>>> import numpy as np
>>> np.set_printoptions(precision=2, suppress=True, linewidth=140)
>>> X = np.load("sample8.npy")
>>> X
array([[ 1, -2, -2,  0,  0,  0],
       [-2, -1, -2,  0,  0,  0],
       [ 0,  1,  2,  0,  0,  0],
       [ 0,  0,  0,  2,  1,  1],
       [ 0,  0,  0, -2,  0,  1],
       [ 0,  0,  0, -2,  0, -2]])
>>> u = np.array([-9, -7, -9, 6, -2, 4])
>>> M2 = X + np.outer(u, np.eye(6)[2])
>>> print(np.round(np.linalg.det(M2) / np.linalg.det(X), 2), round(1 + np.linalg.solve(X, u)[2], 2))
-16.5 -16.5
>>> M2
array([[  1.,  -2., -11.,   0.,   0.,   0.],
       [ -2.,  -1.,  -9.,   0.,   0.,   0.],
       [  0.,   1.,  -7.,   0.,   0.,   0.],
       [  0.,   0.,   6.,   2.,   1.,   1.],
       [  0.,   0.,  -2.,  -2.,   0.,   1.],
       [  0.,   0.,   4.,  -2.,   0.,  -2.]])
>>> np.linalg.matrix_rank(np.linalg.inv(M2) - np.linalg.inv(X), tol=1e-8)
np.int64(1)
>>> x = np.array([-7, 4, -5, 6, -4, -3])
>>> rhs = X @ x
>>> c, lr = np.zeros(6), 1 / np.linalg.norm(X, 2) ** 2
>>> for i in range(3):
...     c -= lr * X.T @ (X @ c - rhs)
...     if i % 1 == 0: print(i, round(np.linalg.norm(X @ c - rhs), 2))
... 
0 15.96
1 11.85
2 9.04
>>> c
array([-5.2 , -0.09, -2.5 ,  4.25,  0.08, -1.08])
>>> x = np.array([2, 5, 4, 3, 5, 4])
>>> rhs = X @ x
>>> rhs
array([-16, -17,  13,  15,  -2, -14])
>>> np.linalg.solve(X, -3 * rhs)
array([ -6., -15., -12.,  -9., -15., -12.])
>>> np.linalg.solve(X, X[:, 2])
array([-0., -0.,  1.,  0.,  0., -0.])
>>> np.linalg.solve(X, rhs)
array([2., 5., 4., 3., 5., 4.])
>>> F = np.loadtxt("dump.csv", delimiter=",")
>>> F
array([[-3.,  0.,  2., -3., -1., -3.],
       [ 4., -1.,  0.,  3.,  0.,  0.],
       [-3.,  0.,  2., -3., -1., -3.],
       [ 0.,  0.,  0.,  0.,  0.,  0.],
       [-3.,  0.,  2., -3., -1., -3.],
       [-3.,  0.,  2., -3., -1., -3.],
       [ 3.,  0.,  3.,  1.,  3., -1.],
       [ 1., -1., -3.,  2., -3.,  1.],
       [ 3.,  0.,  3.,  1.,  3., -1.],
       [-1., -1., -1.,  2., -3., -4.],
       [-1., -1.,  3.,  1.,  2., -2.],
       [ 3.,  0.,  3.,  1.,  3., -1.],
       [ 2., -1.,  6.,  2.,  5., -3.],
       [ 0.,  3.,  5., -1.,  0., -3.],
       [ 0.,  0.,  0.,  0.,  0.,  0.],
       [-2., -1., -1., -1., -4., -2.],
       [-3., -2.,  2.,  0., -2., -4.],
       [ 1., -1., -3.,  2., -3.,  1.],
       [ 2., -1.,  6.,  2.,  5., -3.],
       [ 1., -1., -3.,  2., -3.,  1.],
       [ 0.,  0.,  0.,  0.,  0.,  0.]])
>>> M2 = np.c_[F[:, :4] @ np.array([[3, -1, 0, 2], [-1, 2, 0, -2], [-2, 2, 3, -1], [-3, 3, 0, 0]]), np.array([2, -1, -1, -2, 2, 2, -2, -2, -2, 2, -1, -1, -1, 1, 1, -2, 2, 0, 0, -2, 0])]
>>> M2
array([[ -4.,  -2.,   6.,  -8.,   2.],
       [  4.,   3.,   0.,  10.,  -1.],
       [ -4.,  -2.,   6.,  -8.,  -1.],
       [  0.,   0.,   0.,   0.,  -2.],
       [ -4.,  -2.,   6.,  -8.,   2.],
       [ -4.,  -2.,   6.,  -8.,   2.],
       [  0.,   6.,   9.,   3.,  -2.],
       [  4.,  -3.,  -9.,   7.,  -2.],
       [  0.,   6.,   9.,   3.,  -2.],
       [ -6.,   3.,  -3.,   1.,   2.],
       [-11.,   8.,   9.,  -3.,  -1.],
       [  0.,   6.,   9.,   3.,  -1.],
       [-11.,  14.,  18.,   0.,  -1.],
       [-10.,  13.,  15., -11.,   1.],
       [  0.,   0.,   0.,   0.,   1.],
       [  0.,  -5.,  -3.,  -1.,  -2.],
       [-11.,   3.,   6.,  -4.,   2.],
       [  4.,  -3.,  -9.,   7.,   0.],
       [-11.,  14.,  18.,   0.,   0.],
       [  4.,  -3.,  -9.,   7.,  -2.],
       [  0.,   0.,   0.,   0.,   0.]])
>>> np.round(np.linalg.lstsq(F, M2[:, 0])[0], 2) + 0
array([ 3., -1., -2., -3.,  0.,  0.])
>>> np.linalg.matrix_rank(M2)
np.int64(5)
>>> np.linalg.matrix_rank(np.c_[F, M2])
np.int64(7)
>>> np.round(np.linalg.norm(M2 - F @ np.linalg.lstsq(F, M2)[0], axis=0), 2) + 0
array([0.  , 0.  , 0.  , 0.  , 5.17])
